% python3 -q
>>> import numpy as np
>>> from numpy import linalg as LA
>>> np.set_printoptions(precision=3, suppress=True, linewidth=100, floatmode="fixed")
>>> def rd(a):
...     return np.round(a, 3) + 0
... 
>>> K = np.load("w.npy")
>>> print(K)
[[ 7.000  4.000  0.000  0.000]
 [ 4.000  3.000  4.000  0.000]
 [ 0.000  4.000 -4.000  4.000]
 [ 0.000  0.000  4.000 -2.000]]
>>> # equal to its transpose
>>> q, r_ = LA.qr(K)
>>> print(rd(q.T @ q))
[[1.000 0.000 0.000 0.000]
 [0.000 1.000 0.000 0.000]
 [0.000 0.000 1.000 0.000]
 [0.000 0.000 0.000 1.000]]
>>> print(rd(q @ r_))
[[ 7.000  4.000  0.000  0.000]
 [ 4.000  3.000  4.000  0.000]
 [ 0.000  4.000 -4.000  4.000]
 [ 0.000  0.000  4.000 -2.000]]
>>> evals, V = LA.eig(K)
>>> print(rd(evals))
[ 9.864 -8.173  3.056 -0.747]
>>> print(rd(K @ V[:, 0] - evals[0] * V[:, 0]))
[0.000 0.000 0.000 0.000]
>>> print(rd(np.prod(evals)))
184.0
>>> vec = np.array([-3, -2, 0, 2])
>>> target = K @ vec
>>> print(target)
[-29.000 -18.000   0.000  -4.000]
>>> print(rd(LA.solve(K.T, K[0])))
[1.000 0.000 0.000 0.000]
>>> print(rd(LA.solve(K, target)))
[-3.000 -2.000  0.000  2.000]
>>> print(rd(LA.solve(K, K[:, 2])))
[0.000 0.000 1.000 0.000]
>>> print(rd(LA.solve(K, target + K[:, 3])))
[-3.000 -2.000  0.000  3.000]
>>> arr = np.array([[-0.3, -0.15, 0.6, 0.15],
...     [0.12, 0.06, -0.24, -0.06],
...     [0.3, 0.15, -0.6, -0.15]])
>>> # rows and columns are dependent
>>> rk = LA.matrix_rank(arr)
>>> print(rk)
1
>>> null = LA.svd(arr)[2][rk:].T
>>> print(np.allclose(arr @ null, 0))
True
>>> print([int(LA.matrix_rank(arr[:, :j + 1])) for j in range(4)])
[1, 1, 1, 1]
>>> print([int(LA.matrix_rank(np.delete(arr, i, axis=0))) for i in range(3)])
[1, 1, 1]
>>> print(null.shape)
(4, 3)
>>> print([int(LA.matrix_rank(arr[:i])) for i in range(1, len(arr) + 1)])
[1, 1, 1]
>>> X = np.loadtxt("test4.csv", delimiter=",")
>>> print(X)
[[-5.400 -3.000  3.300]
 [-0.400  1.200  1.300]
 [ 0.900  0.400  1.000]
 [ 0.000 -1.400 -0.100]
 [-0.200  0.400 -1.800]
 [-0.200 -0.200 -0.100]
 [ 0.700 -1.100 -0.200]
 [ 1.000  1.000 -0.200]
 [ 1.600 -0.200  1.300]
 [-0.700 -0.400 -0.700]
 [ 1.900  0.500 -1.500]
 [-0.400 -0.500  0.200]
 [-0.400 -1.400  1.100]
 [ 1.100 -2.400  0.100]
 [ 0.000 -1.800 -0.700]
 [-1.200  1.000  0.200]
 [-1.900 -0.600 -1.000]
 [-1.100 -1.300 -0.700]]
>>> lab = X[:, 2] > np.median(X[:, 2])
>>> r0 = X[lab].mean(axis=0) - X[~lab].mean(axis=0)
>>> print(rd(r0))
[-0.475 -0.122  1.762]
>>> print(rd((((X - X.mean(axis=0)) @ r0 > 0) == lab).mean()))
0.944
>>> print(np.argsort(-np.abs(r0).round(6), kind="stable"))
[2 0 1]
>>> Ac = X - X.mean(axis=0)
>>> V = LA.svd(Ac)[2][:1]
>>> M2 = Ac - Ac @ V.T @ V
>>> print(rd((Ac @ V.T).std(axis=0)))
[1.828]
>>> print(LA.norm(M2, axis=1).round(6).argmax())
13
>>> M2 = np.c_[X[:, :1] @ np.array([[3]]), np.array([0, -1, 0, 1, 0, 1, 0, -1, -1, 1, -1, 1, -1, -2, -2, 1, -2, -1])]
>>> print(rd(M2))
[[-16.200   0.000]
 [ -1.200  -1.000]
 [  2.700   0.000]
 [  0.000   1.000]
 [ -0.600   0.000]
 [ -0.600   1.000]
 [  2.100   0.000]
 [  3.000  -1.000]
 [  4.800  -1.000]
 [ -2.100   1.000]
 [  5.700  -1.000]
 [ -1.200   1.000]
 [ -1.200  -1.000]
 [  3.300  -2.000]
 [  0.000  -2.000]
 [ -3.600   1.000]
 [ -5.700  -2.000]
 [ -3.300  -1.000]]
>>> print(rd(LA.lstsq(X, M2[:, 0])[0]))
[3.000 0.000 0.000]
>>> print(rd(LA.norm(M2 - X @ LA.lstsq(X, M2)[0], axis=0)))
[0.000 4.335]
>>> print(LA.matrix_rank(np.c_[X, M2]))
4
>>> G = X.T @ X
>>> print(rd(G))
[[ 46.150  16.670 -15.660]
 [ 16.670  29.680  -8.120]
 [-15.660  -8.120  24.630]]
>>> print(rd(np.trace(G)), rd((X ** 2).sum()))
100.46 100.46
>>> print(rd(LA.eigvalsh(G)[::-1]))
[64.311 19.836 16.313]
>>> rng = np.random.default_rng(62764)
>>> lab = rng.permutation(3)
>>> M2 = G[:, lab] * rng.choice([-1, 1], 3)
>>> print(rd(M2))
[[ 16.670 -15.660  46.150]
 [ 29.680  -8.120  16.670]
 [ -8.120  24.630 -15.660]]
>>> U, _, Vt = LA.svd(G.T @ M2)
>>> print(rd(U @ Vt))
[[0.000 0.000 1.000]
 [1.000 0.000 0.000]
 [0.000 1.000 0.000]]
>>> print(rd(LA.lstsq(G, M2)[0]))
[[0.000 0.000 1.000]
 [1.000 0.000 0.000]
 [0.000 1.000 0.000]]
>>> feats = np.loadtxt("run14.csv", delimiter=",")
>>> print(rd(feats))
[[ 0.000  0.931  0.366]
 [-0.832 -0.203  0.516]
 [ 0.555 -0.304  0.774]]
>>> # columns are unit length and at right angles
>>> M2 = LA.inv(feats)
>>> print(rd(LA.inv(M2)))
[[ 0.000  0.931  0.366]
 [-0.832 -0.203  0.516]
 [ 0.555 -0.304  0.774]]
>>> print(np.allclose(M2, feats.T))
True
>>> print(rd(LA.det(feats) * LA.det(M2)))
1.0
>>> vec = np.array([3, 2, 3])
>>> h1 = np.maximum(feats @ vec, 0)
>>> print(rd(np.maximum(feats @ vec, 0) - np.maximum(-feats @ vec, 0)))
[ 2.959 -1.353  3.379]
>>> print(rd(np.maximum(feats @ (3 * vec), 0)))
[ 8.876  0.000 10.136]
>>> print(rd(feats.T @ h1))
[1.874 1.726 3.699]
>>> print(np.flatnonzero(h1 > 1e-9))
[0 2]
>>> print(rd(h1))
[2.959 0.000 3.379]
>>> print(rd(feats * (h1 > 1e-9)[:, None]))
[[ 0.000  0.931  0.366]
 [ 0.000  0.000  0.000]
 [ 0.555 -0.304  0.774]]
>>> M2 = np.array([[0, 3, 3], [1, 3, 3], [1, 0, 0]])
>>> print(rd(np.einsum("ik,kj->ji", feats, M2)))
[[ 1.296  0.313  0.470]
 [ 2.792 -3.105  0.751]
 [ 2.792 -3.105  0.751]]
>>> print(rd(np.einsum("ik,kj->ij", feats, M2)))
[[ 1.296  2.792  2.792]
 [ 0.313 -3.105 -3.105]
 [ 0.470  0.751  0.751]]
>>> print(rd(M2.T @ feats.T))
[[ 1.296  0.313  0.470]
 [ 2.792 -3.105  0.751]
 [ 2.792 -3.105  0.751]]
>>> print(rd(feats @ M2))
[[ 1.296  2.792  2.792]
 [ 0.313 -3.105 -3.105]
 [ 0.470  0.751  0.751]]
>>> print(rd(np.einsum("ij->j", feats)))
[-0.277  0.424  1.656]
>>> print(rd(np.einsum("ij,ij->i", feats, feats)))
[1.000 1.000 1.000]
>>> M = np.load("m.npy")
>>> print(M)
[[ 0.200 -2.100 -0.900  0.300  2.000]
 [-0.700  0.900  0.400 -0.600 -0.200]
 [ 2.000  1.300  1.300  0.500 -0.200]
 [ 0.248 -2.437 -0.372  0.855  1.843]]
>>> vec = np.array([2, 3, 3, 3, 3])
>>> h1 = np.maximum(M @ vec, 0)
>>> print(M * (h1 > 1e-9)[:, None])
[[ 0.000 -0.000 -0.000  0.000  0.000]
 [-0.700  0.900  0.400 -0.600 -0.200]
 [ 2.000  1.300  1.300  0.500 -0.200]
 [ 0.248 -2.437 -0.372  0.855  1.843]]
>>> print(np.flatnonzero(h1 > 1e-9))
[1 2 3]
>>> print(rd(np.maximum(M @ (3 * vec), 0)))
[ 0.000  0.300 38.100  0.489]
